$ python3 -q
>>> import numpy as np
>>> from numpy import linalg as LA
>>> np.set_printoptions(precision=2, suppress=True, linewidth=100)
>>> tidy = lambda a: np.round(a, 2) + 0
>>> F = np.array([[0, 0, 0, -8, 0, 0, 0],
...     [-4, 0, 0, 0, 0, 0, 0],
...     [0, 0, 0, 0, 0, 0, -8],
...     [0, 0, 0, 0, 0, 3, 0],
...     [0, 0, 0, 0, 2, 0, 0],
...     [0, -1, 0, 0, 0, 0, 0],
...     [0, 0, 2, 0, 0, 0, 0]])
>>> # 3 blocks once reordered
>>> O, evecs = LA.qr(F[:, :1])[0], LA.qr(F[:, 1:])[0]
>>> s = LA.svd(O.T @ evecs, compute_uv=False)
>>> print(s)
[0.]
>>> print((s > 0.9).sum())
0
>>> A2 = np.array([[4, -5], [-1, -5]])
>>> W2 = np.array([[0, 1], [2, 0]])
>>> m1 = np.block([[A2, np.zeros((2, 2))], [np.zeros((2, 2)), W2]])
>>> print(m1)
[[ 4. -5.  0.  0.]
 [-1. -5.  0.  0.]
 [ 0.  0.  0.  1.]
 [ 0.  0.  2.  0.]]
>>> # splits into 2 blocks
>>> hat = np.triu(np.array([[-2, -7, -3, -9], [-6, 6, 1, 9], [-9, -5, 8, -7], [2, -2, -3, 3]]), 1) + np.eye(4)
>>> A2 = hat @ m1 @ LA.inv(hat)
>>> print(LA.matrix_rank(A2))
4
>>> print(tidy(LA.det(A2)))
50.0
>>> u = np.array([2, 1, 1, 4])
>>> A2 = m1 + np.outer(u, np.eye(4)[1])
>>> print(LA.matrix_rank(LA.inv(A2) - LA.inv(m1), tol=1e-8))
1
>>> print(A2)
[[ 4. -3.  0.  0.]
 [-1. -4.  0.  0.]
 [ 0.  1.  0.  1.]
 [ 0.  4.  2.  0.]]
>>> A2 = LA.inv(F)
>>> print(F @ A2)
[[1. 0. 0. 0. 0. 0. 0.]
 [0. 1. 0. 0. 0. 0. 0.]
 [0. 0. 1. 0. 0. 0. 0.]
 [0. 0. 0. 1. 0. 0. 0.]
 [0. 0. 0. 0. 1. 0. 0.]
 [0. 0. 0. 0. 0. 1. 0.]
 [0. 0. 0. 0. 0. 0. 1.]]
>>> print(tidy(LA.det(F) * LA.det(A2)))
1.0
>>> O = m1.astype(float).copy()
>>> for j in range(4):
...     O[:, j] -= O[:, :j] @ (O[:, :j].T @ O[:, j])
...     O[:, j] /= LA.norm(O[:, j])
... 
>>> print(tidy(O.T @ O))
[[1. 0. 0. 0.]
 [0. 1. 0. 0.]
 [0. 0. 1. 0.]
 [0. 0. 0. 1.]]
>>> print(tidy(O))
[[ 0.97 -0.24  0.    0.  ]
 [-0.24 -0.97  0.    0.  ]
 [ 0.    0.    0.    1.  ]
 [ 0.    0.    1.    0.  ]]
>>> print(tidy(LA.pinv(O)))
[[ 0.97 -0.24  0.    0.  ]
 [-0.24 -0.97  0.    0.  ]
 [ 0.    0.    0.    1.  ]
 [ 0.    0.    1.    0.  ]]
>>> print(tidy(O @ O.T))
[[1. 0. 0. 0.]
 [0. 1. 0. 0.]
 [0. 0. 1. 0.]
 [0. 0. 0. 1.]]
>>> print(tidy(LA.svd(O, compute_uv=False)))
[1. 1. 1. 1.]
>>> print(tidy(O.T @ O))
[[1. 0. 0. 0.]
 [0. 1. 0. 0.]
 [0. 0. 1. 0.]
 [0. 0. 0. 1.]]
>>> arr = np.load("layer13.npy")
>>> print(arr)
[[0 0 0 0 0]
 [0 0 1 1 1]
 [0 1 0 1 1]
 [0 1 1 0 1]
 [0 1 1 1 0]]
>>> rank = LA.matrix_rank(arr)
>>> print(rank)
4
>>> ns = LA.svd(arr)[2][rank:].T
>>> print([int(LA.matrix_rank(arr[:, :j + 1])) for j in range(5)])
[0, 1, 2, 3, 4]
>>> print(arr @ ns)
[[0.]
 [0.]
 [0.]
 [0.]
 [0.]]
>>> print([int(LA.matrix_rank(np.delete(arr, i, axis=0))) for i in range(5)])
[4, 3, 3, 3, 3]
>>> print(ns @ ns.T)
[[1. 0. 0. 0. 0.]
 [0. 0. 0. 0. 0.]
 [0. 0. 0. 0. 0.]
 [0. 0. 0. 0. 0.]
 [0. 0. 0. 0. 0.]]
>>> vals, evecs = LA.eigh(arr)
>>> vec = np.array([-3, -1, 1, -2, 2])
>>> print(tidy(evecs * np.maximum(vals, 0) @ evecs.T))
[[0.   0.   0.   0.   0.  ]
 [0.   0.75 0.75 0.75 0.75]
 [0.   0.75 0.75 0.75 0.75]
 [0.   0.75 0.75 0.75 0.75]
 [0.   0.75 0.75 0.75 0.75]]
>>> print(tidy(vec @ arr @ vec / (vec @ vec)), vals[0], vals[-1])
-0.53 -1.0 3.0
>>> print(tidy(LA.eigvalsh(arr[1:, 1:])))
[-1. -1. -1.  3.]
>>> print((np.sign(evecs[:, -1].round(6)) == np.sign(evecs[0, -1].round(6))).astype(int))
[1 0 0 0 0]
>>> W1 = np.array([[2, 2, 1, -2, 3],
...     [-1, -2, 1, 2, -1],
...     [3, 1, 3, 3, 3],
...     [0, 0, -2, -3, 3],
...     [3, 0, -2, 3, 2]])
>>> beta = np.array([-2, -3, -3, -1, -3])
>>> H = np.maximum(arr @ W1 + beta, 0)
>>> print(LA.matrix_rank(H))
3
>>> print((H > 0).mean(axis=0))
[0.4 0.  0.  0.8 0.8]
>>> W2 = np.array([[0, -2], [3, -3], [1, 1], [3, 0], [0, 2]])
>>> print(W1 @ W2)
[[  1  -3]
 [  1   7]
 [ 15   0]
 [-11   4]
 [  7  -4]]
>>> print(LA.cond(arr) > 100)
True
>>> print(tidy(LA.norm(arr, 2) / LA.norm(arr)))
0.87
>>> A2 = np.array([[3, 2, 1, 3, 2],
...     [0, 0, 3, 1, 3],
...     [2, 2, 0, 0, 2],
...     [2, 1, 0, 0, 2],
...     [0, 3, 0, 2, 2]])
>>> feats = np.tril(A2)
>>> print(feats)
[[3 0 0 0 0]
 [0 0 0 0 0]
 [2 2 0 0 0]
 [2 1 0 0 0]
 [0 3 0 2 2]]
>>> print(tidy(LA.det(arr[::-1])))
0.0
>>> print(tidy(np.poly(arr)))
[ 1.  0. -6. -8. -3.  0.]
>>> print(np.einsum("ii->", arr))
0
>>> print(tidy(LA.det(2 * arr)), tidy(LA.det(arr)))
0.0 0.0
>>> print(tidy(LA.eigvals(arr).sum().real))
0.0
>>> rank = LA.matrix_rank(feats)
>>> print(rank)
3
>>> ns = LA.svd(feats)[2][rank:].T
>>> print(tidy(feats @ ns))
[[0. 0.]
 [0. 0.]
 [0. 0.]
 [0. 0.]
 [0. 0.]]
>>> print(LA.matrix_rank(feats.T @ feats), LA.matrix_rank(feats @ feats.T))
3 3
>>> print([int(LA.matrix_rank(feats[:, :j + 1])) for j in range(5)])
[1, 2, 2, 3, 3]
>>> print(tidy(ns @ ns.T))
[[ 0.   0.   0.   0.   0. ]
 [ 0.   0.   0.   0.   0. ]
 [ 0.   0.   1.   0.   0. ]
 [ 0.   0.   0.   0.5 -0.5]
 [ 0.   0.   0.  -0.5  0.5]]
>>> print(tidy(LA.det(feats)))
0.0
>>> print(np.trace(feats))
5
>>> u = np.array([-2, 3, 2, -3, 4, -5, 4, -2, 4])
>>> rng = np.random.default_rng(39162)
>>> K = np.outer(rng.normal(size=28), u) + 0.05 * rng.normal(size=(28, 9))
>>> print(tidy(K))
[[ -0.33   0.47   0.33  -0.43   0.72  -0.77   0.57  -0.25   0.63]
 [ -0.67   1.01   0.61  -1.02   1.37  -1.65   1.36  -0.66   1.34]
 [  3.25  -4.96  -3.31   4.95  -6.56   8.3   -6.7    3.29  -6.67]
 [  0.05   0.09   0.15  -0.15   0.    -0.11   0.09   0.01   0.08]
 [  5.66  -8.57  -5.65   8.53 -11.29  14.13 -11.32   5.65 -11.29]
 [  2.82  -4.31  -2.83   4.18  -5.68   7.09  -5.69   2.78  -5.65]
 [  1.48  -2.37  -1.57   2.25  -3.13   3.82  -3.07   1.58  -3.05]
 [ -0.1    0.14   0.12  -0.14   0.07  -0.08   0.02  -0.12   0.05]
 [  0.77  -1.16  -0.73   1.11  -1.44   1.96  -1.65   0.83  -1.52]
 [  1.48  -2.11  -1.32   2.07  -2.85   3.6   -2.9    1.41  -2.75]
 [ -0.88   1.35   0.88  -1.29   1.78  -2.13   1.67  -0.84   1.68]
 [  3.34  -4.84  -3.25   4.99  -6.53   8.28  -6.62   3.34  -6.52]
 [ -3.31   4.9    3.28  -5.08   6.69  -8.26   6.66  -3.27   6.67]
 [  1.42  -2.14  -1.34   2.01  -2.64   3.45  -2.77   1.39  -2.84]
 [ -2.92   4.34   2.93  -4.36   5.74  -7.27   5.88  -2.91   5.78]
 [ -2.89   4.44   2.88  -4.35   5.93  -7.32   5.82  -2.91   5.96]
 [ -1.6    2.49   1.62  -2.43   3.3   -4.12   3.31  -1.69   3.24]
 [  1.53  -2.18  -1.45   2.17  -2.95   3.58  -2.97   1.52  -2.94]
 [  0.53  -0.83  -0.53   0.73  -1.09   1.33  -1.08   0.56  -1.03]
 [ -1.23   1.8    1.24  -1.87   2.4   -3.05   2.63  -1.29   2.56]
 [  2.79  -4.1   -2.71   4.05  -5.4    6.79  -5.46   2.65  -5.48]
 [  3.58  -5.41  -3.66   5.42  -7.14   9.01  -7.23   3.7   -7.18]
 [  1.52  -2.15  -1.38   2.2   -2.83   3.59  -2.81   1.51  -2.89]
 [ -1.     1.42   1.03  -1.52   1.93  -2.45   1.93  -0.99   2.  ]
 [ -1.53   2.32   1.56  -2.29   3.14  -3.86   3.05  -1.58   3.26]
 [  2.65  -4.02  -2.65   3.95  -5.33   6.66  -5.34   2.73  -5.37]
 [ -3.63   5.34   3.63  -5.43   7.14  -9.02   7.22  -3.58   7.17]
 [ -3.07   4.54   2.94  -4.51   6.1   -7.49   6.1   -2.97   6.04]]
>>> vec = np.array([2, 2, 0, 0, 2, 0, 0, 2, 0])
>>> target = K @ vec
>>> print(tidy(LA.solve(K.T @ K, K.T @ target)))
[2. 2. 0. 0. 2. 0. 0. 2. 0.]
>>> print(tidy(LA.pinv(K) @ K))
[[1. 0. 0. 0. 0. 0. 0. 0. 0.]
 [0. 1. 0. 0. 0. 0. 0. 0. 0.]
 [0. 0. 1. 0. 0. 0. 0. 0. 0.]
 [0. 0. 0. 1. 0. 0. 0. 0. 0.]
 [0. 0. 0. 0. 1. 0. 0. 0. 0.]
 [0. 0. 0. 0. 0. 1. 0. 0. 0.]
 [0. 0. 0. 0. 0. 0. 1. 0. 0.]
 [0. 0. 0. 0. 0. 0. 0. 1. 0.]
 [0. 0. 0. 0. 0. 0. 0. 0. 1.]]
>>> target = target + 0.3 * rng.normal(size=28)
>>> print(tidy(target))
[  1.24   2.04  -9.89   0.31 -17.46  -8.41  -5.37  -0.46  -1.94  -4.35   2.91  -9.82  10.38  -4.06
   8.65   9.48   4.49  -4.05  -1.66   3.07  -7.93 -10.45  -4.13   2.55   4.66  -7.89  10.81   9.02]
>>> beta, *_ = LA.lstsq(K, target)
>>> print(tidy(beta))
[ 2.81  1.21 -1.53 -1.01  2.33 -2.01 -1.47  2.15 -0.27]
>>> print(beta.round())
[ 3.  1. -2. -1.  2. -2. -1.  2. -0.]
>>> print(tidy(LA.norm(target - K @ beta)))
1.13
>>> print([round(float(LA.norm(LA.solve(K.T @ K + lam * np.eye(9), K.T @ target))), 2) for lam in (0, 1, 10, 100)])
[5.39, 0.72, 0.59, 0.58]
>>> print(tidy(K.T @ (target - K @ beta)))
[0. 0. 0. 0. 0. 0. 0. 0. 0.]
>>> W2 = K[[25, 24]].astype(float)
>>> for _ in range(7):
...     z = LA.norm(K[:, None] - W2, axis=-1).argmin(axis=1)
...     W2 = np.array([K[z == j].mean(axis=0) for j in range(2)])
... 
>>> print(z)
[1 1 0 1 0 0 0 1 0 0 1 0 1 0 1 1 1 0 0 1 0 0 0 1 1 0 1 1]
>>> print(np.bincount(z))
[14 14]
>>> left, s, Vh = LA.svd(K, full_matrices=False)
>>> print(np.abs(left[:, 0]).round(6).argmax())
4
>>> print(left.shape, s.shape, Vh.shape)
(28, 9) (9,) (9, 9)
>>> print(tidy(Vh @ Vh.T))
[[1. 0. 0. 0. 0. 0. 0. 0. 0.]
 [0. 1. 0. 0. 0. 0. 0. 0. 0.]
 [0. 0. 1. 0. 0. 0. 0. 0. 0.]
 [0. 0. 0. 1. 0. 0. 0. 0. 0.]
 [0. 0. 0. 0. 1. 0. 0. 0. 0.]
 [0. 0. 0. 0. 0. 1. 0. 0. 0.]
 [0. 0. 0. 0. 0. 0. 1. 0. 0.]
 [0. 0. 0. 0. 0. 0. 0. 1. 0.]
 [0. 0. 0. 0. 0. 0. 0. 0. 1.]]
>>> print(np.allclose(left * s @ Vh, K))
True
>>> dist = LA.norm(K[:, None] - K[None], axis=-1)
>>> print(dist.shape)
(28, 28)
>>> print(LA.matrix_rank(dist ** 2))
11
>>> print(np.flatnonzero(dist[2] < dist.mean() / 2))
[ 2  5 11 20 21 25]
>>> print(np.unravel_index(dist.round(6).argmax(), dist.shape))
(np.int64(4), np.int64(26))
>>> print(dist[2].round(6).argsort(kind="stable")[:4])
[ 2 11 21  5]
>>> A = np.load("data.npy")
>>> print(A)
[[12. -6.  3.  9.]
 [-6.  7. -2. -6.]
 [ 3. -2.  4.  3.]
 [ 9. -6.  3. 12.]]
>>> # symmetric, so the eigenvalues are real
>>> low = LA.cholesky(A)
>>> print(LA.eigvalsh(A).min() > 0)
True
>>> print(tidy(low @ low.T))
[[12. -6.  3.  9.]
 [-6.  7. -2. -6.]
 [ 3. -2.  4.  3.]
 [ 9. -6.  3. 12.]]
>>> print(tidy(low))
[[ 3.46  0.    0.    0.  ]
 [-1.73  2.    0.    0.  ]
 [ 0.87 -0.25  1.79  0.  ]
 [ 2.6  -0.75  0.32  2.14]]
>>> print(tidy(np.prod(np.diag(low)) ** 2), tidy(LA.det(A)))
702.0 702.0
>>> hat = np.triu(np.array([[-1, -5, 3, 5], [2, 1, -3, 0], [-2, 5, -1, 5], [4, 3, 0, 4]]), 1) + np.eye(4)
>>> A2 = hat @ A @ LA.inv(hat)
>>> print(A2)
[[   96.   403.   961. -5177.]
 [  -15.   -62.  -155.   835.]
 [   48.   208.   499. -2672.]
 [    9.    39.    93.  -498.]]
>>> print(hat @ A - A @ hat)
[[ 84. -11. -17.  24.]
 [ -9. -24.  27.  31.]
 [ 45. -15.   0.  25.]
 [  0.  45. -45. -60.]]
>>> print(np.trace(A2), np.trace(A))
35.0 35.0
>>> print(tidy(np.abs(LA.eigvals(A)).max()))
26.0
>>> print(np.allclose(A @ A.T, A.T @ A))
True
>>> print(tidy(LA.det(A)))
702.0
>>> print((A + A.T) / 2)
[[12. -6.  3.  9.]
 [-6.  7. -2. -6.]
 [ 3. -2.  4.  3.]
 [ 9. -6.  3. 12.]]
>>> print((A - A.T) / 2)
[[0. 0. 0. 0.]
 [0. 0. 0. 0.]
 [0. 0. 0. 0.]
 [0. 0. 0. 0.]]
>>> print(tidy(LA.norm(A, 1)), tidy(LA.norm(A, np.inf)))
30.0 30.0
>>> print(tidy(LA.norm(A[0] - A[2])))
11.58
>>> print(tidy(LA.norm(A, 2)))
26.0
>>> X = np.loadtxt("dump.csv", delimiter=",")
>>> print(X)
[[-2.08  1.01  1.11]
 [-2.03  1.    1.03]
 [-2.06  1.05  0.99]
 [-2.    0.88  1.02]
 [-1.97  0.91  0.95]
 [-2.    1.02  0.92]
 [-1.96  1.    1.05]
 [-2.01  1.02  0.94]
 [-1.98  1.02  1.01]
 [-2.02  0.98  1.01]
 [-1.95  1.04  1.  ]
 [-2.05  0.95  1.09]
 [-1.91  1.06  0.98]
 [-1.94  0.93  0.91]
 [-1.99  0.99  0.95]
 [-2.03  0.91  1.02]
 [-2.05  0.92  1.07]
 [-1.98  1.05  0.98]
 [ 0.93 -1.02 -0.97]
 [ 1.03 -0.98 -0.98]
 [ 0.95 -0.9  -0.91]
 [ 1.09 -0.96 -0.97]
 [ 1.08 -0.93 -1.  ]
 [ 0.98 -1.   -1.08]
 [ 0.92 -0.93 -0.98]
 [ 1.02 -1.1  -1.11]
 [ 0.99 -1.04 -0.87]
 [ 1.07 -1.02 -0.98]
 [ 1.04 -0.98 -1.  ]
 [ 0.9  -1.04 -1.01]
 [ 0.98 -1.   -0.92]
 [ 1.06 -0.99 -1.05]
 [ 1.09 -1.04 -1.08]
 [ 1.01 -0.96 -1.  ]
 [ 0.96 -1.08 -0.99]
 [ 0.89 -1.07 -1.06]]
>>> cov = np.cov(X, rowvar=False)
>>> print(np.argsort(-X.std(axis=0).round(6), kind="stable"))
[0 2 1]
>>> print(tidy(np.median(X, axis=0)))
[-0.51 -0.01  0.02]
>>> print(np.argwhere(np.triu(np.abs(np.corrcoef(X.T)) > 0.8, 1)))
[[0 1]
 [0 2]
 [1 2]]
>>> print(tidy(np.corrcoef(X[:, 2], X[:, 0])[0, 1]))
-1.0
>>> vec = np.array([1, 1, -1])
>>> print(tidy((X * vec).sum(axis=1)))
[-2.18 -2.06 -2.   -2.14 -2.01 -1.9  -2.01 -1.93 -1.97 -2.05 -1.91 -2.19 -1.83 -1.92 -1.95 -2.14
 -2.2  -1.91  0.88  1.03  0.96  1.1   1.15  1.06  0.97  1.03  0.82  1.03  1.06  0.87  0.9   1.12
  1.13  1.05  0.87  0.88]
>>> print(X * vec)
[[-2.08  1.01 -1.11]
 [-2.03  1.   -1.03]
 [-2.06  1.05 -0.99]
 [-2.    0.88 -1.02]
 [-1.97  0.91 -0.95]
 [-2.    1.02 -0.92]
 [-1.96  1.   -1.05]
 [-2.01  1.02 -0.94]
 [-1.98  1.02 -1.01]
 [-2.02  0.98 -1.01]
 [-1.95  1.04 -1.  ]
 [-2.05  0.95 -1.09]
 [-1.91  1.06 -0.98]
 [-1.94  0.93 -0.91]
 [-1.99  0.99 -0.95]
 [-2.03  0.91 -1.02]
 [-2.05  0.92 -1.07]
 [-1.98  1.05 -0.98]
 [ 0.93 -1.02  0.97]
 [ 1.03 -0.98  0.98]
 [ 0.95 -0.9   0.91]
 [ 1.09 -0.96  0.97]
 [ 1.08 -0.93  1.  ]
 [ 0.98 -1.    1.08]
 [ 0.92 -0.93  0.98]
 [ 1.02 -1.1   1.11]
 [ 0.99 -1.04  0.87]
 [ 1.07 -1.02  0.98]
 [ 1.04 -0.98  1.  ]
 [ 0.9  -1.04  1.01]
 [ 0.98 -1.    0.92]
 [ 1.06 -0.99  1.05]
 [ 1.09 -1.04  1.08]
 [ 1.01 -0.96  1.  ]
 [ 0.96 -1.08  0.99]
 [ 0.89 -1.07  1.06]]
>>> print(LA.norm(X @ vec) <= LA.norm(X, 2) * LA.norm(vec) + 1e-9)
True
>>> print(np.sign((X @ vec).round(6)))
[-1. -1. -1. -1. -1. -1. -1. -1. -1. -1. -1. -1. -1. -1. -1. -1. -1. -1.  1.  1.  1.  1.  1.  1.
  1.  1.  1.  1.  1.  1.  1.  1.  1.  1.  1.  1.]
>>> print(tidy(np.einsum("ij,j->i", X, vec)))
[-2.18 -2.06 -2.   -2.14 -2.01 -1.9  -2.01 -1.93 -1.97 -2.05 -1.91 -2.19 -1.83 -1.92 -1.95 -2.14
 -2.2  -1.91  0.88  1.03  0.96  1.1   1.15  1.06  0.97  1.03  0.82  1.03  1.06  0.87  0.9   1.12
  1.13  1.05  0.87  0.88]
